$ ipython --no-banner

In [1]: import numpy as np

In [2]: np.set_printoptions(suppress=True, linewidth=120)

In [3]: data = np.loadtxt("m.csv", delimiter=",")

In [4]: print(data)
[[-30.27 -19.96  20.17 -29.66  -8.5  -38.4 ]
 [-31.03 -17.72  21.49 -29.53 -10.43 -38.69]
 [-29.48 -21.03  18.55 -30.01 -10.74 -39.28]
 [-30.68 -19.37  19.9  -29.27 -10.1  -38.77]
 [-29.98 -21.93  20.46 -29.71  -9.45 -41.91]
 [-28.05 -20.46  19.5  -30.56  -9.02 -40.57]
 [-29.61 -20.93  21.21 -32.13  -9.9  -40.2 ]
 [-32.88 -18.77  20.68 -29.36  -9.86 -39.42]
 [-30.97 -17.66  20.99 -29.23  -9.23 -40.03]
 [-29.72 -19.91  19.74 -29.69 -10.53 -40.89]
 [-31.24 -21.02  20.07 -28.85  -8.43 -40.66]
 [-31.28 -19.9   18.93 -29.64  -9.21 -39.31]
 [-28.22 -22.48  20.87 -31.81  -8.6  -39.65]
 [-31.38 -20.38  18.12 -30.06  -9.35 -38.16]
 [-28.89 -20.09  19.05 -31.42 -10.41 -43.22]
 [-29.34 -20.2   20.54 -29.59  -8.42 -38.76]
 [-30.17 -18.37  20.26 -29.69  -9.38 -39.3 ]
 [-30.4  -19.75  20.07 -30.03  -9.85 -40.19]
 [-30.54 -19.11  18.78 -30.07  -9.48 -38.49]
 [-29.99 -19.6   18.99 -28.81  -9.45 -40.48]
 [-28.37 -19.44  18.55 -26.66  -9.1  -41.62]
 [-29.91 -21.94  20.18 -30.66  -9.8  -39.25]
 [-30.28 -18.43  18.74 -31.18  -9.48 -39.1 ]
 [-31.07 -20.27  18.62 -29.26 -12.08 -41.25]
 [-28.25 -20.07  21.08 -32.52 -10.19 -39.29]
 [-29.53 -21.1   19.24 -29.33  -8.99 -39.11]
 [-29.55 -18.36  18.43 -29.21  -8.62 -39.42]
 [-31.03 -20.97  21.83 -31.23 -11.25 -41.54]
 [-29.45 -20.66  19.14 -30.26  -9.83 -39.17]
 [-28.52 -20.66  22.06 -30.26  -9.32 -38.92]
 [-30.2  -20.53  22.22 -32.17  -8.5  -42.43]
 [-30.13 -18.11  18.76 -31.83  -9.5  -40.29]
 [-29.56 -18.93  19.6  -30.03  -7.46 -39.1 ]
 [-29.06 -20.44  19.68 -30.19 -13.17 -40.64]
 [-30.73 -20.1   19.72 -30.48 -10.9  -41.  ]
 [-29.13 -19.24  21.11 -31.87 -10.44 -40.51]
 [-29.76 -20.95  20.89 -29.36 -10.46 -40.1 ]
 [-28.63 -19.65  18.26 -29.13 -11.38 -40.35]
 [-31.05 -20.99  19.26 -27.81  -9.53 -38.15]]

In [5]: out = np.c_[data[:, :1] @ np.array([[0]]), np.array([1, 1, -1, 1, -1, 3, 0, -2, 4, -2, -4, -1, 3, -2, -4, 5, -3, -5, 2, 3, 1, 5, -4, -1, 2, 1, 1, -2, 1, 2, -1, -2, 5, 1, -1, 5, -1, 2, 2])]

In [6]: out
Out[6]: 
array([[ 0.,  1.],
       [ 0.,  1.],
       [ 0., -1.],
       [ 0.,  1.],
       [ 0., -1.],
       [ 0.,  3.],
       [ 0.,  0.],
       [ 0., -2.],
       [ 0.,  4.],
       [ 0., -2.],
       [ 0., -4.],
       [ 0., -1.],
       [ 0.,  3.],
       [ 0., -2.],
       [ 0., -4.],
       [ 0.,  5.],
       [ 0., -3.],
       [ 0., -5.],
       [ 0.,  2.],
       [ 0.,  3.],
       [ 0.,  1.],
       [ 0.,  5.],
       [ 0., -4.],
       [ 0., -1.],
       [ 0.,  2.],
       [ 0.,  1.],
       [ 0.,  1.],
       [ 0., -2.],
       [ 0.,  1.],
       [ 0.,  2.],
       [ 0., -1.],
       [ 0., -2.],
       [ 0.,  5.],
       [ 0.,  1.],
       [ 0., -1.],
       [ 0.,  5.],
       [ 0., -1.],
       [ 0.,  2.],
       [ 0.,  2.]])

In [7]: np.round(np.linalg.norm(out - data @ np.linalg.lstsq(data, out)[0], axis=0), 2)
Out[7]: array([ 0.  , 15.39])

In [8]: np.linalg.matrix_rank(out)
Out[8]: np.int64(1)

In [9]: np.linalg.matrix_rank(np.c_[data, out])
Out[9]: np.int64(7)

In [10]: W0 = np.array([[0, 1, 4, 1, 2],
    ...:     [1, 2, 1, 2, 2],
    ...:     [4, 1, 4, 0, 1],
    ...:     [1, 2, 0, 0, 2],
    ...:     [2, 2, 1, 2, 0]])

In [11]: O, R = np.linalg.qr(W0)

In [12]: np.allclose(R.T @ R, W0.T @ W0)
Out[12]: True

In [13]: print(np.round(O @ R, 2) + 0)
[[0. 1. 4. 1. 2.]
 [1. 2. 1. 2. 2.]
 [4. 1. 4. 0. 1.]
 [1. 2. 0. 0. 2.]
 [2. 2. 1. 2. 0.]]

In [14]: np.round(np.abs(np.diag(R)), 2)
Out[14]: array([4.69, 2.73, 4.15, 1.68, 1.1 ])

In [15]: (W0 + W0.T) / 2
Out[15]: 
array([[0., 1., 4., 1., 2.],
       [1., 2., 1., 2., 2.],
       [4., 1., 4., 0., 1.],
       [1., 2., 0., 0., 2.],
       [2., 2., 1., 2., 0.]])

In [16]: np.round(np.sort(np.abs(np.linalg.eigvals(W0))), 2)
Out[16]: array([0.55, 2.05, 3.05, 3.54, 8.11])

In [17]: W0 @ W0
Out[17]: 
array([[22, 12, 19,  6,  8],
       [12, 14, 12,  9, 11],
       [19, 12, 34,  8, 14],
       [ 6,  9,  8,  9,  6],
       [ 8, 11, 14,  6, 13]])

In [18]: np.linalg.matrix_power(W0, 4)
Out[18]: 
array([[1089,  802, 1368,  494,  714],
       [ 802,  686, 1030,  441,  615],
       [1368, 1030, 1921,  650,  990],
       [ 494,  441,  650,  298,  391],
       [ 714,  615,  990,  391,  586]])

In [19]: np.allclose(W0, W0.T)
Out[19]: True

In [20]: print(np.allclose(W0 @ W0.T, W0.T @ W0))
True

In [21]: r0 = np.array([1, 3, 0, -3, 0])

In [22]: out = W0 + np.outer(r0, np.eye(5)[3])

In [23]: np.linalg.matrix_rank(out - W0)
Out[23]: np.int64(1)

In [24]: evals, evecs = np.linalg.eig(W0)

In [25]: evals.round(2)
Out[25]: array([ 8.11,  3.54, -3.05, -0.55, -2.05])

In [26]: np.round(W0 @ evecs[:, 0] - evals[0] * evecs[:, 0], 2) + 0
Out[26]: array([0., 0., 0., 0., 0.])

In [27]: O = W0.astype(float).copy()

In [28]: for j in range(5):
    ...:     O[:, j] -= O[:, :j] @ (O[:, :j].T @ O[:, j])
    ...:     O[:, j] /= np.linalg.norm(O[:, j])
    ...: 

In [29]: np.round(O.T @ O, 2) + 0
Out[29]: 
array([[1., 0., 0., 0., 0.],
       [0., 1., 0., 0., 0.],
       [0., 0., 1., 0., 0.],
       [0., 0., 0., 1., 0.],
       [0., 0., 0., 0., 1.]])

In [30]: np.round(O.T @ W0, 2) + 0
Out[30]: 
array([[ 4.69,  2.56,  4.05,  1.28,  1.71],
       [ 0.  ,  2.73,  0.6 ,  2.1 ,  2.43],
       [ 0.  ,  0.  ,  4.15,  0.38,  1.36],
       [ 0.  ,  0.  ,  0.  ,  1.68, -1.07],
       [ 0.  ,  0.  ,  0.  ,  0.  ,  1.1 ]])

In [31]: K = np.loadtxt("a.csv", delimiter=",")

In [32]: K
Out[32]: 
array([[ 0.4,  0.6, -0.7,  1.4, -1.1,  0. , -0.2, -0.8, -2.4,  0.1, -0.8,  1.2],
       [-1.5, -0.4,  1.1,  0.2,  0. ,  0.7,  0.7, -2. ,  0.3,  0.6,  0.5,  0.2],
       [ 0.6, -1.7, -0.1,  0.3,  0.6, -0.7,  0. ,  0. ,  2.1,  0. , -1.1,  0.4],
       [ 1.3,  1.3, -0.5, -0.2, -0.3,  0.8, -1.1,  0.4,  2.1,  0.3,  0.5, -0.1],
       [-1.4,  0.1,  0.5, -0.5, -1.3,  0.2,  1.2, -0.6,  0.3, -1.4,  0.8,  0.8],
       [-0.7,  0.4,  1.8,  0.7, -0.4,  0.3,  0.2, -1. ,  3. , -1.5,  0.1,  2. ],
       [-2.2,  0.6, -0.2,  1. ,  0.5, -1.2,  0.8,  1.5,  3. , -0.2, -0.4,  0.4],
       [ 0.3,  0.2,  0.4, -2.1, -0.6, -0.5,  1. , -0.4,  0.9, -0.1, -0.1,  0.1],
       [-0.5, -0.6, -1. , -0.1,  0.7, -0.4, -0.3, -2.4, -3.9,  0.6, -0.4,  0.3],
       [ 1.1,  0.5,  0.9, -0.7,  1.3,  1.4, -1. ,  0.4, -6. , -1.4, -0.6, -0.3],
       [ 0. , -1.5,  1.1, -0.5, -1.5, -2.1, -2. , -0.1,  5.4, -0.5,  2.2,  1.2]])

In [33]: np.round(K.mean(axis=0), 2)
Out[33]: array([-0.24, -0.05,  0.3 , -0.05, -0.19, -0.14, -0.06, -0.45,  0.44, -0.32,  0.06,  0.56])

In [34]: np.unravel_index(np.abs(K).argmax(), K.shape)
Out[34]: (np.int64(9), np.int64(8))

In [35]: np.round(K.sum(axis=0), 2)
Out[35]: array([-2.6, -0.5,  3.3, -0.5, -2.1, -1.5, -0.7, -5. ,  4.8, -3.5,  0.7,  6.2])

In [36]: K.shape
Out[36]: (11, 12)

In [37]: np.round(K - K[0], 2)
Out[37]: 
array([[ 0. ,  0. ,  0. ,  0. ,  0. ,  0. ,  0. ,  0. ,  0. ,  0. ,  0. ,  0. ],
       [-1.9, -1. ,  1.8, -1.2,  1.1,  0.7,  0.9, -1.2,  2.7,  0.5,  1.3, -1. ],
       [ 0.2, -2.3,  0.6, -1.1,  1.7, -0.7,  0.2,  0.8,  4.5, -0.1, -0.3, -0.8],
       [ 0.9,  0.7,  0.2, -1.6,  0.8,  0.8, -0.9,  1.2,  4.5,  0.2,  1.3, -1.3],
       [-1.8, -0.5,  1.2, -1.9, -0.2,  0.2,  1.4,  0.2,  2.7, -1.5,  1.6, -0.4],
       [-1.1, -0.2,  2.5, -0.7,  0.7,  0.3,  0.4, -0.2,  5.4, -1.6,  0.9,  0.8],
       [-2.6,  0. ,  0.5, -0.4,  1.6, -1.2,  1. ,  2.3,  5.4, -0.3,  0.4, -0.8],
       [-0.1, -0.4,  1.1, -3.5,  0.5, -0.5,  1.2,  0.4,  3.3, -0.2,  0.7, -1.1],
       [-0.9, -1.2, -0.3, -1.5,  1.8, -0.4, -0.1, -1.6, -1.5,  0.5,  0.4, -0.9],
       [ 0.7, -0.1,  1.6, -2.1,  2.4,  1.4, -0.8,  1.2, -3.6, -1.5,  0.2, -1.5],
       [-0.4, -2.1,  1.8, -1.9, -0.4, -2.1, -1.8,  0.7,  7.8, -0.6,  3. ,  0. ]])
